% python3 -q
>>> import numpy as np
>>> np.set_printoptions(precision=3, suppress=True, linewidth=140)
>>> A = np.load("dump.npy")
>>> A
array([[ 0, -1, -2],
       [-2, -2,  0],
       [ 0,  0,  0],
       [ 0,  0,  0],
       [ 0, -2,  2],
       [ 0,  0,  0],
       [-2, -3,  4],
       [ 0,  0,  0],
       [ 0, -2,  2],
       [-2, -4,  2]])
>>> # row 3 repeats row 2
>>> Xc = A - A.mean(axis=0)
>>> Uu, s, vt = np.linalg.svd(Xc, full_matrices=False)
>>> vt[0] * np.sign(vt[0, np.abs(vt[0]).argmax()])
array([-0.334, -0.606,  0.722])
>>> round(float((s ** 2).sum() ** 2 / (s ** 4).sum()), 3)
1.533
>>> np.abs(vt[0]).argmax()
np.int64(2)
>>> np.searchsorted(np.cumsum(s ** 2) / (s ** 2).sum(), 0.9) + 1
np.int64(2)
>>> s
array([6.43 , 2.948, 1.538])
>>> np.abs(vt[-1])
array([0.789, 0.599, 0.137])
>>> O, V = np.linalg.qr(A[:, :1])[0], np.linalg.qr(A[:, 1:])[0]
>>> s = np.linalg.svd(O.T @ V, compute_uv=False)
>>> (s > 0.9).sum()
np.int64(0)
>>> round(np.linalg.norm(O @ O.T - V @ V.T, 2), 3)
np.float64(1.0)
>>> Xc = A - A.mean(axis=0)
>>> V = np.linalg.svd(Xc)[2][:1]
>>> A2 = Xc - Xc @ V.T @ V
>>> np.cov(Xc @ V.T, rowvar=False)
array(4.594)
>>> A2.std(axis=0)
array([0.615, 0.569, 0.636])
>>> (Xc @ V.T).std(axis=0)
array([2.033])
>>> np.diag(V.T @ V)
array([0.112, 0.367, 0.521])
>>> np.linalg.norm(A2, axis=1).round(6).argmax()
np.int64(1)
>>> round(np.linalg.norm(A2) / np.linalg.norm(Xc), 3)
np.float64(0.459)
>>> r0 = np.array([1, 5, 8])
>>> np.polyval(r0, A[8])
array([ 8,  2, 22])
>>> np.correlate(A[8], A[3], "full")
array([0, 0, 0, 0, 0])
>>> np.array([np.convolve(row, r0, "same") for row in A])
array([[ -1,  -7, -18],
       [-12, -26, -16],
       [  0,   0,   0],
       [  0,   0,   0],
       [ -2,  -8,  -6],
       [  0,   0,   0],
       [-13, -27,  -4],
       [  0,   0,   0],
       [ -2,  -8,  -6],
       [-14, -34, -22]])
>>> np.convolve(A[8], r0)
array([ 0, -2, -8, -6, 16])
>>> W0 = np.load("arr.npy")
>>> W0
array([[-0.502, -4.857, -1.053,  0.223],
       [ 3.516, -0.372, -0.695, -3.467],
       [-3.516,  0.372, -0.772, -3.451],
       [ 0.167,  1.065, -4.776,  1.012]])
>>> x = np.array([6, 9, 9, -1])
>>> h1 = np.maximum(W0 @ x, 0)
>>> np.maximum(W0 @ (3 * x), 0)
array([ 0.   , 44.879,  0.   ,  0.   ])
>>> h1
array([ 0.  , 14.96,  0.  ,  0.  ])
>>> np.flatnonzero(h1 > 1e-9)
array([1])
>>> np.maximum(W0 @ x, 0) - np.maximum(-W0 @ x, 0)
array([-56.424,  14.96 , -21.237, -33.414])
>>> x = np.array([-4, -8, -2, 2])
>>> W0 @ (2 * x)
array([ 86.832, -33.258,  11.453,   4.782])
>>> (W0 * x).sum(axis=1)
array([ 43.416, -16.629,   5.727,   2.391])
>>> np.einsum("ij,j->i", W0, x)
array([ 43.416, -16.629,   5.727,   2.391])
>>> np.sign((W0 @ x).round(6))
array([ 1., -1.,  1.,  1.])
